$ python -q
>>> import numpy as np
>>> from numpy import linalg as LA
>>> np.set_printoptions(precision=3, suppress=True, linewidth=140)
>>> def rnd(a):
...     return np.round(a, 3) + 0
... 
>>> arr = np.load("dump.npy")
>>> print(arr)
[[ 1.577 -1.39   1.3    0.114  0.055]
 [ 2.959  0.081 -1.954  2.259  2.276]
 [-0.152 -0.402 -0.871  1.548  0.694]]
>>> rng = np.random.default_rng(506)
>>> A2 = arr + rng.integers(-2, 3, (3, 2)) @ rng.integers(-2, 3, (2, 5))
>>> print(rnd(A2))
[[ 1.577 -3.39  -0.7    2.114  1.055]
 [ 2.959 -1.919 -3.954  4.259  3.276]
 [ 1.848 -2.402 -2.871  1.548 -1.306]]
>>> print(rnd(LA.svd(A2 - arr, compute_uv=False)))
[5.554 3.339 0.   ]
>>> print(LA.matrix_rank(A2 - arr, tol=1e-8))
2
>>> F = np.load("a.npy")
>>> print(F)
[[ 2 -2  0 -2  2 -2  0 -1]
 [-2  2 -2  0 -2  2 -2  0]
 [ 0 -2  2 -2  0 -2  2 -2]
 [-2  0 -2  2 -2  0 -2  2]
 [ 2 -2  0 -2  2 -2  0 -2]
 [-2  2 -2  0 -2  2 -2  0]
 [ 0 -2  2 -2  0 -2  2 -2]
 [-1  0 -2  2 -2  0 -2  2]]
>>> Uu, sig, VT = LA.svd(F)
>>> print(np.argmax(sig[:-1] / (sig[1:] + 1e-6)) + 1)
6
>>> print(rnd(sig))
[11.767  4.293  3.785  3.773  0.541  0.492  0.     0.   ]
>>> A2 = Uu[:, :6] @ np.diag(sig[:6]) @ VT[:6]
>>> print(rnd(LA.norm(F - A2) / LA.norm(F)))
0.0
>>> print(LA.matrix_rank(F, rtol=0.05))
4
>>> print(rnd(A2))
[[ 2. -2.  0. -2.  2. -2.  0. -1.]
 [-2.  2. -2.  0. -2.  2. -2.  0.]
 [ 0. -2.  2. -2.  0. -2.  2. -2.]
 [-2.  0. -2.  2. -2.  0. -2.  2.]
 [ 2. -2.  0. -2.  2. -2.  0. -2.]
 [-2.  2. -2.  0. -2.  2. -2.  0.]
 [ 0. -2.  2. -2.  0. -2.  2. -2.]
 [-1.  0. -2.  2. -2.  0. -2.  2.]]
>>> vec = np.array([2, 1, 4, 0, 0, 5, 1, 2])
>>> print(F @ np.ones(8))
[-3. -4. -4. -4. -4. -4. -4. -3.]
>>> print(LA.norm(F @ vec) <= LA.norm(F, 2) * LA.norm(vec) + 1e-9)
True
>>> print((F * vec).sum(axis=1))
[-10  -2  -6 -10 -12  -2  -6  -8]
>>> print((F @ vec).argmax())
1
>>> J = np.array([[-1.1, 0.3, 0.5],
...     [0.2, 0.4, 0.6],
...     [0.5, 0.1, 0.4],
...     [1.6, -0.2, -0.9],
...     [1.8, 0.4, 0.4],
...     [0.8, -0.3, -1.8],
...     [0.3, 1.5, 0.1]])
>>> print(J)
[[-1.1  0.3  0.5]
 [ 0.2  0.4  0.6]
 [ 0.5  0.1  0.4]
 [ 1.6 -0.2 -0.9]
 [ 1.8  0.4  0.4]
 [ 0.8 -0.3 -1.8]
 [ 0.3  1.5  0.1]]
>>> t = np.radians(60)
>>> Rm = np.eye(3)
>>> Rm[1, 1] = Rm[2, 2] = np.cos(t)
>>> Rm[1, 2], Rm[2, 1] = -np.sin(t), np.sin(t)
>>> print(rnd(Rm))
[[ 1.     0.     0.   ]
 [ 0.     0.5   -0.866]
 [ 0.     0.866  0.5  ]]
>>> A2 = J @ Rm.T
>>> print(rnd(LA.det(Rm)), np.trace(Rm))
1.0 2.0
>>> print(rnd(np.abs(A2 - J).max(axis=0)))
[0.    1.709 1.249]
>>> print(np.allclose(J @ J.T, A2 @ A2.T))
True
>>> print(np.allclose(LA.norm(J, axis=1), LA.norm(A2, axis=1)))
True
>>> feats = np.loadtxt("layer7.csv", delimiter=",")
>>> print(rnd(feats))
[[ 0.221 -0.414  0.028]
 [-0.414  0.776 -0.052]
 [ 0.028 -0.052  0.003]]
>>> vec = np.array([4, 8, 1])
>>> h1 = np.maximum(feats @ vec, 0)
>>> print(rnd(feats * (h1 > 1e-9)[:, None]))
[[ 0.     0.     0.   ]
 [-0.414  0.776 -0.052]
 [ 0.     0.     0.   ]]
>>> print(np.maximum(feats @ (3 * vec), 0))
[ 0.  13.5  0. ]
>>> print(rnd(np.tanh(feats @ vec)))
[-0.984  1.    -0.291]
>>> print(rnd(feats.T @ h1))
[-1.862  3.491 -0.233]
>>> print(rnd(np.maximum(feats @ vec, 0) - np.maximum(-feats @ vec, 0)))
[-2.4  4.5 -0.3]
>>> print(h1)
[0.  4.5 0. ]
>>> print(rnd(LA.norm(feats, 2) / LA.norm(feats)))
1.0
>>> print(np.argsort(-LA.norm(feats, axis=0).round(6), kind="stable")[:3])
[1 0 2]
>>> print(LA.cond(feats) > 100)
True
>>> Uu, sig, VT = LA.svd(feats)
>>> V = VT[:(sig > 1e-8).sum()]
>>> vec = feats[1] + -3 * feats[0] + rng.integers(2) * np.eye(3)[2]
>>> print(rnd(vec))
[-1.076  2.017  0.866]
>>> print(np.allclose(V.T @ V @ vec, vec))
False
>>> print(LA.matrix_rank(np.vstack([feats, vec])))
2
>>> print(rnd(V.T @ V))
[[ 0.221 -0.414  0.028]
 [-0.414  0.776 -0.052]
 [ 0.028 -0.052  0.003]]
>>> print(rnd(LA.norm(vec - V.T @ V @ vec)))
0.998
>>> X = np.loadtxt("m.csv", delimiter=",")
>>> print(X)
[[ 0.216  2.141 -2.091]
 [-0.252 -2.907  0.695]
 [ 2.886 -0.511  0.639]
 [-0.862 -2.601  1.22 ]
 [-2.056  0.705 -2.068]
 [-1.765 -2.426  0.041]
 [-2.807  1.055 -0.086]
 [-1.159  2.764  0.132]
 [ 2.709 -0.132 -1.281]
 [-0.271  0.312  2.971]
 [-2.876  0.851 -0.083]
 [-0.879  0.98   2.696]
 [ 1.368 -2.21   1.497]
 [ 0.872  1.919 -2.135]
 [ 0.652 -2.614 -1.32 ]
 [-1.117 -0.119 -2.782]
 [-1.421  1.346  2.273]
 [-0.025 -1.505  2.595]
 [ 0.755  2.897  0.191]
 [-0.935  1.841  2.176]
 [-0.711 -0.845 -2.79 ]
 [ 1.216 -1.435 -2.337]
 [ 2.398 -1.616  0.798]
 [-2.209  1.435  1.436]
 [-2.729 -1.201  0.331]
 [-2.525 -1.459 -0.707]
 [ 0.506 -0.522  2.911]
 [ 0.759  2.866  0.461]
 [ 1.496  1.88   1.796]
 [-0.632  1.977  2.166]
 [-0.696  0.631  2.849]]
>>> print(np.unravel_index(np.abs(X).argmax(), X.shape))
(np.int64(9), np.int64(2))
>>> print(np.count_nonzero(X))
93
>>> print(np.abs(X).max())
2.971
>>> print(rnd(LA.svd(X, compute_uv=False)))
[10.543  9.524  8.783]
>>> A2 = np.array([[-5, -2], [0, -2]])
>>> K = np.kron(np.eye(2, dtype=int), A2)
>>> print(K)
[[-5 -2  0  0]
 [ 0 -2  0  0]
 [ 0  0 -5 -2]
 [ 0  0  0 -2]]
>>> # splits into 2 blocks
>>> O, V = LA.qr(K[:, :3])[0], LA.qr(K[:, 3:])[0]
>>> sig = LA.svd(O.T @ V, compute_uv=False)
>>> print(rnd(np.degrees(np.arccos(sig.clip(0, 1)))))
[45.]
>>> print(rnd(sig))
[0.707]
>>> G = arr.T @ arr
>>> print(LA.matrix_rank(G))
3
>>> print((arr @ arr.T).shape)
(3, 3)
>>> print(K.shape)
(4, 4)
>>> print(K.mean(axis=0))
[-1.25 -1.   -1.25 -1.  ]
>>> print(LA.matrix_rank(K))
4
>>> print(np.count_nonzero(K))
6
>>> O, Rm = LA.qr(K)
>>> print(O)
[[ 1.  0.  0.  0.]
 [-0.  1.  0.  0.]
 [-0. -0.  1.  0.]
 [-0. -0. -0.  1.]]
>>> print(O @ Rm)
[[-5. -2.  0.  0.]
 [ 0. -2.  0.  0.]
 [ 0.  0. -5. -2.]
 [ 0.  0.  0. -2.]]
>>> print(O.T @ O)
[[1. 0. 0. 0.]
 [0. 1. 0. 0.]
 [0. 0. 1. 0.]
 [0. 0. 0. 1.]]
>>> print(np.allclose(Rm.T @ Rm, K.T @ K))
True
>>> print(rnd(LA.eigvals(K)))
[-5. -2. -5. -2.]
>>> print(rnd(LA.eigvals(K).sum().real))
-14.0
>>> print(np.einsum("ii->", K))
-14
>>> print(np.einsum("ij,ji->", K, K))
58
>>> print(rnd(LA.det(K.T)))
100.0
>>> print(rnd(LA.det(K[::-1])))
100.0
>>> print(rnd(LA.det(2 * K)), rnd(LA.det(K)))
1600.0 100.0
>>> W0 = np.load("mat.npy")
>>> print(W0)
[[0 0 2]
 [0 0 4]
 [0 0 0]
 [0 0 0]
 [0 0 0]
 [0 0 0]]
>>> # row 3 repeats row 2
>>> print(LA.lstsq(W0[:-1].T, W0[-1])[2])
1
>>> print(np.abs(np.diag(LA.qr(W0)[1])) > 1e-9)
[False False False]
>>> print(np.allclose(W0[:-1].T @ LA.lstsq(W0[:-1].T, W0[-1])[0], W0[-1]))
True
>>> print(np.unique(W0.round(6), axis=0).shape)
(3, 3)
>>> A2 = K + rng.integers(-2, 3, (4, 2)) @ rng.integers(-2, 3, (2, 4))
>>> print(A2)
[[-3 -4  2 -4]
 [-1 -1 -1  2]
 [ 2 -2 -3 -6]
 [-1  1 -1  0]]
>>> print(A2 - K)
[[ 2 -2  2 -4]
 [-1  1 -1  2]
 [ 2 -2  2 -4]
 [-1  1 -1  2]]
>>> print(LA.norm(A2, axis=1).argmax())
2
>>> print(A2[1] @ A2[2])
-9
>>> print(rnd(LA.norm(A2[1], 1)), rnd(LA.norm(A2[1], np.inf)))
5.0 2.0
>>> print(rnd(LA.norm(A2[1] - A2[2])))
8.832
>>> print(rnd(LA.svd(W0, compute_uv=False)))
[4.472 0.    0.   ]
>>> print(rnd(LA.norm(W0, axis=0)))
[0.    0.    4.472]
>>> print(rnd(LA.pinv(W0)))
[[0.  0.  0.  0.  0.  0. ]
 [0.  0.  0.  0.  0.  0. ]
 [0.1 0.2 0.  0.  0.  0. ]]
>>> print(W0.T @ W0)
[[ 0  0  0]
 [ 0  0  0]
 [ 0  0 20]]
>>> mat = np.load("block19.npy")
>>> print(mat)
[[ 6.944  8.74  -7.399 -5.069 -8.88   8.113 -4.035  4.051]
 [ 6.633  9.181 -8.039 -4.656 -8.949  7.752 -4.264  3.564]
 [ 6.948  9.074 -7.853 -4.855 -9.128  8.132 -4.156  3.978]
 [ 7.314  9.138 -7.841 -4.983 -8.841  8.46  -4.176  4.02 ]
 [ 0.561  3.978  2.985 -8.675 -2.38  -1.136 -3.748 -4.151]
 [ 1.057  4.523  3.022 -9.041 -2.262 -0.874 -3.93  -4.195]
 [ 0.854  4.176  2.495 -9.222 -2.06  -0.927 -4.195 -4.112]
 [ 0.499  3.87   3.165 -9.119 -2.108 -1.18  -3.696 -4.287]
 [ 6.451  1.735 -0.189  1.055  9.195  7.112  9.402  3.305]
 [ 7.269  2.302  0.22   1.006  8.702  7.089  8.708  3.181]
 [ 7.18   2.142  0.195  1.227  8.385  7.409  8.495  4.209]
 [ 7.26   1.98   0.392  1.09   8.58   6.793  8.849  3.126]]
>>> Uu, sig, VT = LA.svd(mat)
>>> print(rnd(sig))
[40.716 34.764 19.478  1.128  0.858  0.603  0.422  0.154]
>>> A2 = Uu[:, :3] @ np.diag(sig[:3]) @ VT[:3]
>>> print(rnd(LA.norm(mat - A2) / LA.norm(mat)))
0.028
>>> print(LA.matrix_rank(mat, rtol=0.05))
3
